% ipython --no-banner

In [1]: import numpy as np

In [2]: import numpy.linalg as la

In [3]: np.set_printoptions(precision=2, suppress=True, linewidth=200)

In [4]: J = np.load("m.npy")

In [5]: print(J)
[[ 2  1  3 -4  2 -2  4]
 [ 1  2 -3  3 -3  0  1]
 [ 3 -3 -2  0 -2  0 -2]
 [-4  3  0  2 -3  1 -2]
 [ 2 -3 -2 -3  4 -4 -4]
 [-2  0  0  1 -4  6  1]
 [ 4  1 -2 -2 -4  1  0]]

In [6]: print(np.all(la.eigvalsh(J) > 0))
False

In [7]: print(round(float(la.eigvalsh(J).min()), 2))
-8.66

In [8]: ev, vecs = la.eigh(J)

In [9]: print(np.abs(vecs[:, -1]))
[0.32 0.28 0.05 0.4  0.6  0.54 0.1 ]

In [10]: print(np.round(vecs.T @ vecs, 2) + 0)
[[1. 0. 0. 0. 0. 0. 0.]
 [0. 1. 0. 0. 0. 0. 0.]
 [0. 0. 1. 0. 0. 0. 0.]
 [0. 0. 0. 1. 0. 0. 0.]
 [0. 0. 0. 0. 1. 0. 0.]
 [0. 0. 0. 0. 0. 1. 0.]
 [0. 0. 0. 0. 0. 0. 1.]]

In [11]: print(np.round(vecs @ np.diag(ev) @ vecs.T, 2) + 0)
[[ 2.  1.  3. -4.  2. -2.  4.]
 [ 1.  2. -3.  3. -3.  0.  1.]
 [ 3. -3. -2.  0. -2.  0. -2.]
 [-4.  3.  0.  2. -3.  1. -2.]
 [ 2. -3. -2. -3.  4. -4. -4.]
 [-2.  0.  0.  1. -4.  6.  1.]
 [ 4.  1. -2. -2. -4.  1.  0.]]

In [12]: print(la.matrix_power(J, 2))
[[ 54 -19 -15 -29   7 -24   1]
 [-19  33   7  15 -23  14  18]
 [-15   7  30 -11  19   0  21]
 [-29  15 -11  43 -31  26  -4]
 [  7 -23  19 -31  74 -51  -5]
 [-24  14   0  26 -51  58  12]
 [  1  18  21  -4  -5  12  42]]

In [13]: print((J + J.T) / 2)
[[ 2.  1.  3. -4.  2. -2.  4.]
 [ 1.  2. -3.  3. -3.  0.  1.]
 [ 3. -3. -2.  0. -2.  0. -2.]
 [-4.  3.  0.  2. -3.  1. -2.]
 [ 2. -3. -2. -3.  4. -4. -4.]
 [-2.  0.  0.  1. -4.  6.  1.]
 [ 4.  1. -2. -2. -4.  1.  0.]]

In [14]: print(round(la.det(J), 2))
-16412.0

In [15]: print(np.trace(J))
14

In [16]: print(round(np.abs(la.eigvals(J)).max(), 2))
12.56

In [17]: data = np.load("out7.npy")

In [18]: print(data)
[[-4  0 -6  0]
 [ 6 -4  9 -6]
 [-6  0 -4  0]
 [ 9 -6  6 -4]]

In [19]: u = np.array([-6, 6, -3])

In [20]: print(np.correlate(data[1], data[0], "full"))
[  0 -36  24 -78  52 -36  24]

In [21]: print(np.cross(data[1, :3], data[0, :3]))
[ 24   0 -16]

In [22]: print(la.eigvals(data))
[-10. -10.   2.   2.]

In [23]: print(np.poly(data))
[   1.   16.   24. -320.  400.]

In [24]: print(np.kron(np.eye(2, dtype=int), data))
[[-4  0 -6  0  0  0  0  0]
 [ 6 -4  9 -6  0  0  0  0]
 [-6  0 -4  0  0  0  0  0]
 [ 9 -6  6 -4  0  0  0  0]
 [ 0  0  0  0 -4  0 -6  0]
 [ 0  0  0  0  6 -4  9 -6]
 [ 0  0  0  0 -6  0 -4  0]
 [ 0  0  0  0  9 -6  6 -4]]

In [25]: print(round(la.det(data.T), 2))
400.0

In [26]: print(np.round(la.det(data[::-1]), 2))
400.0

In [27]: F = np.load("a.npy")

In [28]: print(F)
[[ 0 -2  2  2 -1]
 [ 1 -1 -3  1 -2]
 [ 2  2  3 -2 -3]
 [-2 -3  3  3 -2]
 [-1 -2 -3  2 -2]
 [ 2 -3  2  3 -3]]

In [29]: Uu, sv, Vh = la.svd(F)

In [30]: vecs = Vh[:(sv > 1e-8).sum()]

In [31]: rng = np.random.default_rng(0)

In [32]: vec = F[0] + 3 * F[1] + rng.integers(2) * np.eye(5)[0]

In [33]: print(vec)
[ 4. -5. -7.  5. -7.]

In [34]: print(np.round(vecs.T @ vecs, 2) + 0)
[[ 1.   0.   0.   0.   0. ]
 [ 0.   0.5  0.  -0.5  0. ]
 [ 0.   0.   1.   0.   0. ]
 [ 0.  -0.5  0.   0.5  0. ]
 [ 0.   0.   0.   0.   1. ]]

In [35]: print(round(la.norm(vec - vecs.T @ vecs @ vec), 2))
0.0

In [36]: print(np.diag(vecs.T @ vecs))
[1.  0.5 1.  0.5 1. ]

In [37]: print(np.count_nonzero(F))
29

In [38]: print(F.mean(axis=0))
[ 0.33 -1.5   0.67  1.5  -2.17]

In [39]: print(np.diff(F, axis=0))
[[ 1  1 -5 -1 -1]
 [ 1  3  6 -3 -1]
 [-4 -5  0  5  1]
 [ 1  1 -6 -1  0]
 [ 3 -1  5  1 -1]]

In [40]: print(round(la.norm(F), 2))
12.29

In [41]: print(F.sum(axis=1))
[ 1 -4  2 -1 -6  1]

In [42]: print(la.matrix_rank(F))
4

In [43]: print(np.round(la.svd(F, compute_uv=False), 2) + 0)
[8.85 6.67 4.79 2.3  0.  ]

In [44]: print(F - F[0])
[[ 0  0  0  0  0]
 [ 1  1 -5 -1 -1]
 [ 2  4  1 -4 -2]
 [-2 -1  1  1 -1]
 [-1  0 -5  0 -1]
 [ 2 -1  0  1 -2]]
